In [1]: import numpy as np

In [2]: np.set_printoptions(suppress=True, linewidth=160)

In [3]: rd = lambda a: np.round(a, 1) + 0

In [4]: X = np.array([[0, 3, -1], [-3, 0, 1], [1, -1, 0]])

In [5]: np.kron(np.eye(2, dtype=int), X)
Out[5]: 
array([[ 0,  3, -1,  0,  0,  0],
       [-3,  0,  1,  0,  0,  0],
       [ 1, -1,  0,  0,  0,  0],
       [ 0,  0,  0,  0,  3, -1],
       [ 0,  0,  0, -3,  0,  1],
       [ 0,  0,  0,  1, -1,  0]])

In [6]: rd(np.linalg.eigvals(X).sum().real)
Out[6]: np.float64(0.0)

In [7]: rd(np.linalg.det(X[::-1]))
Out[7]: np.float64(0.0)

In [8]: np.einsum("ii->", X)
Out[8]: np.int64(0)

In [9]: x = np.array([2, 3, 1])

In [10]: h = np.maximum(X @ x, 0)

In [11]: X.T @ h
Out[11]: array([ 0, 24, -8])

In [12]: np.maximum(X @ x, 0) - np.maximum(-X @ x, 0)
Out[12]: array([ 8, -5, -1])

In [13]: X * (h > 1e-9)[:, None]
Out[13]: 
array([[ 0,  3, -1],
       [ 0,  0,  0],
       [ 0,  0,  0]])

In [14]: np.allclose(X[:-1].T @ np.linalg.lstsq(X[:-1].T, X[-1])[0], X[-1])
Out[14]: True

In [15]: np.linalg.lstsq(X[:-1].T, X[-1])[2]
Out[15]: np.int32(2)

In [16]: rd(X @ np.linalg.pinv(X) @ X)
Out[16]: 
array([[ 0.,  3., -1.],
       [-3.,  0.,  1.],
       [ 1., -1.,  0.]])

In [17]: x = np.array([2, 0, 0])

In [18]: rd(np.linalg.svd(X, compute_uv=False))
Out[18]: array([3.3, 3.3, 0. ])

In [19]: rd(np.linalg.eigvals(X).real)
Out[19]: array([0., 0., 0.])

In [20]: q = np.linalg.solve(np.eye(3) - X, np.eye(3) + X)

In [21]: rd(np.linalg.det(q))
Out[21]: np.float64(1.0)

In [22]: rd(q @ q.T)
Out[22]: 
array([[1., 0., 0.],
       [0., 1., 0.],
       [0., 0., 1.]])

In [23]: W0 = np.load("out14.npy")

In [24]: rd(W0)
Out[24]: 
array([[-0.8,  0.3,  0.5],
       [-0.5, -0.1, -0.9],
       [-0.2, -1. ,  0.3]])

In [25]: rd(np.einsum("ii->", W0))
Out[25]: np.float64(-0.7)

In [26]: rd(np.poly(W0))
Out[26]: array([ 1. ,  0.7, -0.7, -1. ])

In [27]: rd(np.linalg.det(W0[::-1]))
Out[27]: np.float64(-1.0)

In [28]: rd(np.linalg.det(2 * W0)), rd(np.linalg.det(W0))
Out[28]: (np.float64(8.0), np.float64(1.0))

In [29]: rd(np.linalg.eigvals(W0))
Out[29]: array([-0.9+0.5j, -0.9-0.5j,  1. +0.j ])

In [30]: feats = np.load("sample18.npy")

In [31]: feats
Out[31]: 
array([[0, 3, 2],
       [2, 0, 3],
       [3, 2, 0]])

In [32]: rd(np.fft.fft(feats[0]))
Out[32]: array([ 5. +0.j , -2.5-0.9j, -2.5+0.9j])

In [33]: (feats @ feats)[0]
Out[33]: array([12,  4,  9])

In [34]: feats @ np.ones(3)
Out[34]: array([5., 5., 5.])

In [35]: (feats - feats.T) / 2
Out[35]: 
array([[ 0. ,  0.5, -0.5],
       [-0.5,  0. ,  0.5],
       [ 0.5, -0.5,  0. ]])

In [36]: feats @ feats
Out[36]: 
array([[12,  4,  9],
       [ 9, 12,  4],
       [ 4,  9, 12]])

In [37]: (feats + feats.T) / 2
Out[37]: 
array([[0. , 2.5, 2.5],
       [2.5, 0. , 2.5],
       [2.5, 2.5, 0. ]])

In [38]: assert feats == feats.T
ValueError: The truth value of an array with more than one element is ambiguous. Use a.any() or a.all()


In [39]: np.allclose(feats, feats.T)
Out[39]: False

In [40]: np.einsum("ij,ji->", feats, feats)
Out[40]: np.int64(36)

In [41]: np.kron(np.eye(2, dtype=int), feats)
Out[41]: 
array([[0, 3, 2, 0, 0, 0],
       [2, 0, 3, 0, 0, 0],
       [3, 2, 0, 0, 0, 0],
       [0, 0, 0, 0, 3, 2],
       [0, 0, 0, 2, 0, 3],
       [0, 0, 0, 3, 2, 0]])

In [42]: rd(np.linalg.det(feats[::-1]))
Out[42]: np.float64(-35.0)

In [43]: rd(np.linalg.det(feats.T))
Out[43]: np.float64(35.0)

In [44]: rd(np.linalg.eigvals(feats).sum().real)
Out[44]: np.float64(0.0)

In [45]: x = np.array([-8, -7, 2])

In [46]: y = feats @ x

In [47]: y
Out[47]: array([-17, -10, -38])

In [48]: rd(np.linalg.solve(feats, feats[:, 2]))
Out[48]: array([0., 0., 1.])

In [49]: rd(np.linalg.solve(feats.T, feats[0]))
Out[49]: array([1., 0., 0.])

In [50]: E = np.array([[0, 1, -2, 1], [-1, 0, 0, 6], [2, 0, 0, 1], [-1, -6, -1, 0]])

In [51]: E
Out[51]: 
array([[ 0,  1, -2,  1],
       [-1,  0,  0,  6],
       [ 2,  0,  0,  1],
       [-1, -6, -1,  0]])

In [52]: out = np.linalg.inv(E)

In [53]: rd(np.linalg.inv(out))
Out[53]: 
array([[ 0.,  1., -2.,  1.],
       [-1.,  0.,  0.,  6.],
       [ 2.,  0.,  0.,  1.],
       [-1., -6., -1.,  0.]])

In [54]: rd(np.linalg.slogdet(E)[0])
Out[54]: np.float64(1.0)

In [55]: rd(np.linalg.cond(E))
Out[55]: np.float64(3.0)

In [56]: rd(E @ out)
Out[56]: 
array([[1., 0., 0., 0.],
       [0., 1., 0., 0.],
       [0., 0., 1., 0.],
       [0., 0., 0., 1.]])

In [57]: np.allclose(out, E.T)
Out[57]: False

In [58]: rd(np.linalg.det(E) * np.linalg.det(out))
Out[58]: np.float64(1.0)

In [59]: x = np.array([5, 1, 5])

In [60]: rd(np.sort(np.abs(np.degrees(np.angle(np.linalg.eigvals(W0))))))
Out[60]: array([  0. , 149.8, 149.8])

In [61]: rd(np.linalg.det(W0))
Out[61]: np.float64(1.0)

In [62]: rd(np.linalg.norm(x)), rd(np.linalg.norm(W0 @ x))
Out[62]: (np.float64(7.1), np.float64(7.1))

In [63]: rd(np.linalg.inv(W0))
Out[63]: 
array([[-0.8, -0.5, -0.2],
       [ 0.3, -0.1, -1. ],
       [ 0.5, -0.9,  0.3]])

In [64]: u, g = E[2], E[1]

In [65]: u @ g
Out[65]: np.int64(4)

In [66]: u @ u
Out[66]: np.int64(5)

In [67]: pr = (u @ g) / (u @ u) * u

In [68]: (g - pr) @ u
Out[68]: np.float64(0.0)

In [69]: rd(np.linalg.norm(u + g) ** 2 + np.linalg.norm(u - g) ** 2)
Out[69]: np.float64(84.0)

In [70]: K = np.loadtxt("dump.csv", delimiter=",")

In [71]: K
Out[71]: 
array([[ 0., -3., -4.,  2.],
       [ 0.,  0., -3.,  5.],
       [ 0.,  0.,  0.,  5.],
       [ 0.,  0.,  0.,  0.]])

In [72]: # rank 3

In [73]: rd(np.linalg.det(K))
Out[73]: np.float64(0.0)

In [74]: np.trace(K)
Out[74]: np.float64(0.0)

In [75]: (K - K.T) / 2
Out[75]: 
array([[ 0. , -1.5, -2. ,  1. ],
       [ 1.5,  0. , -1.5,  2.5],
       [ 2. ,  1.5,  0. ,  2.5],
       [-1. , -2.5, -2.5,  0. ]])

In [76]: K @ K
Out[76]: 
array([[  0.,   0.,   9., -35.],
       [  0.,   0.,   0., -15.],
       [  0.,   0.,   0.,   0.],
       [  0.,   0.,   0.,   0.]])

In [77]: np.allclose(K @ K.T, K.T @ K)
Out[77]: False

In [78]: rd(np.abs(np.linalg.eigvals(K)).max())
Out[78]: np.float64(0.0)

In [79]: out = np.array([[-1, -2, 3], [3, 2, -3], [2, -3, 2]])

In [80]: rd(np.einsum("ik,kj->ij", W0, out))
Out[80]: 
array([[ 2.6,  0.9, -2.4],
       [-1.6,  3.3, -2.8],
       [-2.2, -2.3,  2.9]])

In [81]: np.einsum("ij,ij->i", W0, W0)
Out[81]: array([1., 1., 1.])

In [82]: np.vstack([W0, out.T]).shape
Out[82]: (6, 3)

In [83]: np.linalg.matrix_rank(W0 @ out)
Out[83]: np.int64(3)

In [84]: rd(np.einsum("ij->j", W0))
Out[84]: array([-1.5, -0.8, -0.1])

In [85]: rd(np.einsum("ik,kj->ji", W0, out))
Out[85]: 
array([[ 2.6, -1.6, -2.2],
       [ 0.9,  3.3, -2.3],
       [-2.4, -2.8,  2.9]])

In [86]: np.linalg.matrix_rank(np.vstack([W0, out.T]))
Out[86]: np.int64(3)

In [87]: np.unique(K.round(6), axis=0).shape
Out[87]: (4, 4)

In [88]: np.linalg.lstsq(K[:-1].T, K[-1])[2]
Out[88]: np.int32(3)

In [89]: rd(K @ np.linalg.pinv(K) @ K)
Out[89]: 
array([[ 0., -3., -4.,  2.],
       [ 0.,  0., -3.,  5.],
       [ 0.,  0.,  0.,  5.],
       [ 0.,  0.,  0.,  0.]])

In [90]: np.abs(np.diag(np.linalg.qr(K)[1])) > 1e-9
Out[90]: array([False, False, False, False])

In [91]: left, sig, vt = np.linalg.svd(K)

In [92]: V = vt[:(sig > 1e-8).sum()]

In [93]: rng = np.random.default_rng(72889)

In [94]: x = K[3] + -1 * K[1] + rng.integers(2) * np.eye(4)[0]

In [95]: x
Out[95]: array([ 1.,  0.,  3., -5.])

In [96]: rd(np.diag(V.T @ V))
Out[96]: array([0., 1., 1., 1.])

In [97]: x = np.array([7, 1, 9, 1])

In [98]: np.einsum("ij,j->i", K, x)
Out[98]: array([-37., -22.,   5.,   0.])

In [99]: K @ np.ones(4)
Out[99]: array([-5.,  2.,  5.,  0.])

In [100]: J = np.loadtxt("case10.csv", delimiter=",")

In [101]: J
Out[101]: 
array([[-1.6, -1.2],
       [-1.2,  1.6]])

In [102]: q, V = np.linalg.qr(J[:, :1])[0], np.linalg.qr(J[:, 1:])[0]

In [103]: sig = np.linalg.svd(q.T @ V, compute_uv=False)

In [104]: (sig > 0.9).sum()
Out[104]: np.int64(0)

In [105]: np.degrees(np.arccos(sig.clip(0, 1)))
Out[105]: array([90.])

In [106]: rd(np.linalg.norm(q @ q.T - V @ V.T, 2))
Out[106]: np.float64(1.0)

In [107]: left, sig, vt = np.linalg.svd(J, full_matrices=False)

In [108]: vt @ vt.T
Out[108]: 
array([[1., 0.],
       [0., 1.]])

In [109]: sig / sig[0]
Out[109]: array([1., 1.])

In [110]: rd(left.T @ J @ vt.T)
Out[110]: 
array([[2., 0.],
       [0., 2.]])

In [111]: sig
Out[111]: array([2., 2.])

In [112]: left, sig, vt = np.linalg.svd(W0, full_matrices=False)

In [113]: left.shape, sig.shape, vt.shape
Out[113]: ((3, 3), (3,), (3, 3))

In [114]: rd(np.cumsum(sig ** 2) / np.sum(sig ** 2))
Out[114]: array([0.3, 0.7, 1. ])

In [115]: rd(np.linalg.norm(J, axis=0))
Out[115]: array([2., 2.])

In [116]: rd(J[:, 1] @ J[:, 0])
Out[116]: np.float64(0.0)

In [117]: vals, V = np.linalg.eig(J)

In [118]: rd(np.sort(np.linalg.eigvals(J @ J)))
Out[118]: array([4., 4.])

In [119]: rd(np.sort(np.linalg.eigvals(np.linalg.inv(J))))
Out[119]: array([-0.5,  0.5])

In [120]: np.prod(vals)
Out[120]: np.float64(-4.0)

In [121]: vals
Out[121]: array([-2.,  2.])

In [122]: out = np.array([[-1, 1], [-2, 2]])

In [123]: W2 = np.array([[0, 1, -1], [-2, 2, 1], [0, 0, 0]])

In [124]: A = np.kron(out, W2)

In [125]: A
Out[125]: 
array([[ 0, -1,  1,  0,  1, -1],
       [ 2, -2, -1, -2,  2,  1],
       [ 0,  0,  0,  0,  0,  0],
       [ 0, -2,  2,  0,  2, -2],
       [ 4, -4, -2, -4,  4,  2],
       [ 0,  0,  0,  0,  0,  0]])

In [126]: # looks like rank 2

In [127]: np.linalg.cond(A) > 100
Out[127]: np.True_

In [128]: [round(float(x), 1) for x in np.linalg.svd(A, compute_uv=False)[:3]]
Out[128]: [9.6, 4.3, 0.0]

In [129]: rd(np.linalg.norm(A, 2) / np.linalg.norm(A))
Out[129]: np.float64(0.9)

In [130]: np.argsort(-np.linalg.norm(A, axis=0).round(6), kind="stable")[:3]
Out[130]: array([1, 4, 0])

In [131]: rk = np.linalg.matrix_rank(A)

In [132]: rk
Out[132]: np.int64(2)

In [133]: ns = np.linalg.svd(A)[2][rk:].T

In [134]: np.allclose(A @ ns, 0)
Out[134]: True

In [135]: [int(np.linalg.matrix_rank(np.delete(A, i, axis=0))) for i in range(6)]
Out[135]: [2, 2, 2, 2, 2, 2]

In [136]: [int(np.linalg.matrix_rank(A[:, :j + 1])) for j in range(6)]
Out[136]: [1, 2, 2, 2, 2, 2]

In [137]: [int(np.linalg.matrix_rank(A[:i])) for i in range(1, len(A) + 1)]
Out[137]: [1, 2, 2, 2, 2, 2]

In [138]: ns.shape
Out[138]: (6, 4)

In [139]: left, sig, vt = np.linalg.svd(A)

In [140]: rd(sig)
Out[140]: array([9.6, 4.3, 0. , 0. , 0. , 0. ])

In [141]: out = left[:, :2] @ np.diag(sig[:2]) @ vt[:2]

In [142]: rd(np.linalg.norm(A - out, 2)), rd(sig[2])
Out[142]: (np.float64(0.0), np.float64(0.0))

In [143]: rd(np.linalg.norm(A[3], 1)), rd(np.linalg.norm(A[3], np.inf))
Out[143]: (np.float64(8.0), np.float64(2.0))

In [144]: rd(np.linalg.norm(A, axis=0))
Out[144]: array([4.5, 5. , 3.2, 4.5, 5. , 3.2])

In [145]: rd(np.linalg.norm(A) ** 2 / np.linalg.norm(A, 2) ** 2)
Out[145]: np.float64(1.2)

In [146]: M = np.loadtxt("a.csv", delimiter=",")

In [147]: M
Out[147]: 
array([[4., 1., 1., 1.],
       [1., 4., 1., 1.],
       [1., 1., 4., 1.],
       [1., 1., 1., 4.]])

In [148]: x = np.ones(4)

In [149]: for _ in range(5):
     ...:     x = M @ x
     ...:     x /= np.linalg.norm(x)
     ...:     print(round(x @ M @ x, 1))
     ...: 
7.0
7.0
7.0
7.0
7.0

In [150]: rd(np.linalg.eigvalsh(M)[-1])
Out[150]: np.float64(7.0)

In [151]: x
Out[151]: array([0.5, 0.5, 0.5, 0.5])

In [152]: vals, V = np.linalg.eigh(M)

In [153]: x = np.array([4, 4, -3, 3])

In [154]: np.abs(M).sum(axis=1).max(), rd(np.abs(vals).max())
Out[154]: (np.float64(7.0), np.float64(7.0))

In [155]: rd(V * np.sqrt(vals) @ V.T)
Out[155]: 
array([[2. , 0.2, 0.2, 0.2],
       [0.2, 2. , 0.2, 0.2],
       [0.2, 0.2, 2. , 0.2],
       [0.2, 0.2, 0.2, 2. ]])

In [156]: rd(V * np.maximum(vals, 0) @ V.T)
Out[156]: 
array([[4., 1., 1., 1.],
       [1., 4., 1., 1.],
       [1., 1., 4., 1.],
       [1., 1., 1., 4.]])
